$ python -q
>>> import numpy as np
>>> from numpy import linalg as LA
>>> np.set_printoptions(precision=3, suppress=True, linewidth=100)
>>> F = np.array([[4, 5, -5, 5, -1, 3, 1, -1],
...     [4, 4, 0, -3, 5, 4, 2, 2],
...     [-1, -3, 3, 2, -1, 0, -4, -5],
...     [-4, -1, 3, 5, 4, -2, -5, 5],
...     [-5, -2, 2, -4, -1, 0, 1, -3]])
>>> F[3] = F[2]
>>> F
array([[ 4,  5, -5,  5, -1,  3,  1, -1],
       [ 4,  4,  0, -3,  5,  4,  2,  2],
       [-1, -3,  3,  2, -1,  0, -4, -5],
       [-1, -3,  3,  2, -1,  0, -4, -5],
       [-5, -2,  2, -4, -1,  0,  1, -3]])
>>> LA.rank(F)
Traceback (most recent call last):
  File "<python-input-6>", line 1, in <module>
    LA.rank(F)
    ^^^^^^^
AttributeError: module 'numpy.linalg' has no attribute 'rank'
>>> F - F[0]
array([[ 0,  0,  0,  0,  0,  0,  0,  0],
       [ 0, -1,  5, -8,  6,  1,  1,  3],
       [-5, -8,  8, -3,  0, -3, -5, -4],
       [-5, -8,  8, -3,  0, -3, -5, -4],
       [-9, -7,  7, -9,  0, -3,  0, -2]])
>>> F.sum(axis=1)
array([ 11,  18,  -9,  -9, -12])
>>> F.mean(axis=0)
array([ 0.2,  0.2,  0.6,  0.4,  0.2,  1.4, -0.8, -2.4])
>>> np.round(LA.norm(F), 3)
np.float64(19.57)
>>> np.count_nonzero(F)
np.int64(36)
>>> F.shape
(5, 8)
>>> np.unravel_index(np.abs(F).argmax(), F.shape)
(np.int64(0), np.int64(1))
>>> np.argsort(-LA.norm(F, axis=0).round(6), kind="stable")[:3]
array([7, 1, 0])
>>> LA.matrix_rank(F, rtol=0.1)
np.int64(4)
>>> U, sv, Vh = LA.svd(F)
>>> np.argmax(sv[:-1] / (sv[1:] + 1e-6)) + 1
np.int64(4)
>>> M2 = U[:, :4] @ np.diag(sv[:4]) @ Vh[:4]
>>> round(LA.norm(F - M2) / LA.norm(F), 3)
np.float64(0.0)
>>> M2.round(3) + 0
array([[ 4.,  5., -5.,  5., -1.,  3.,  1., -1.],
       [ 4.,  4.,  0., -3.,  5.,  4.,  2.,  2.],
       [-1., -3.,  3.,  2., -1.,  0., -4., -5.],
       [-1., -3.,  3.,  2., -1.,  0., -4., -5.],
       [-5., -2.,  2., -4., -1.,  0.,  1., -3.]])
>>> LA.matrix_rank(M2)
np.int64(4)
>>> A = -2 * np.eye(4) + np.ones((4, 4))
>>> A
array([[-1.,  1.,  1.,  1.],
       [ 1., -1.,  1.,  1.],
       [ 1.,  1., -1.,  1.],
       [ 1.,  1.,  1., -1.]])
>>> LA.norm(A, axis=0)
array([2., 2., 2., 2.])
>>> LA.norm(A, axis=1).argmax()
np.int64(0)
>>> np.round(LA.norm(A) ** 2 / LA.norm(A, 2) ** 2, 3)
np.float64(4.0)
>>> LA.norm(A, axis=1)
array([2., 2., 2., 2.])
>>> round(float(LA.norm(A, "nuc")), 3)
8.0
>>> round(float(LA.norm(A, 1)), 3), round(LA.norm(A, np.inf), 3)
(4.0, np.float64(4.0))
>>> round(float(LA.norm(A[1], 1)), 3), round(LA.norm(A[1], np.inf), 3)
(4.0, np.float64(1.0))
>>> cov = A.T @ A
>>> LA.matrix_rank(cov)
np.int64(4)
>>> np.allclose(cov, cov.T)
True
>>> LA.norm(A, axis=0)
array([2., 2., 2., 2.])
>>> A[:, 0] @ A[:, 3]
np.float64(0.0)
>>> x = np.array([2, 0, 1, 3])
>>> h = np.maximum(A @ x, 0)
>>> np.flatnonzero(h > 1e-9)
array([0, 1, 2])
>>> np.maximum(A @ (3 * x), 0)
array([ 6., 18., 12.,  0.])
>>> A * (h > 1e-9)[:, None]
array([[-1.,  1.,  1.,  1.],
       [ 1., -1.,  1.,  1.],
       [ 1.,  1., -1.,  1.],
       [ 0.,  0.,  0., -0.]])
>>> np.maximum(A @ x, 0) - np.maximum(-A @ x, 0)
array([2., 6., 4., 0.])
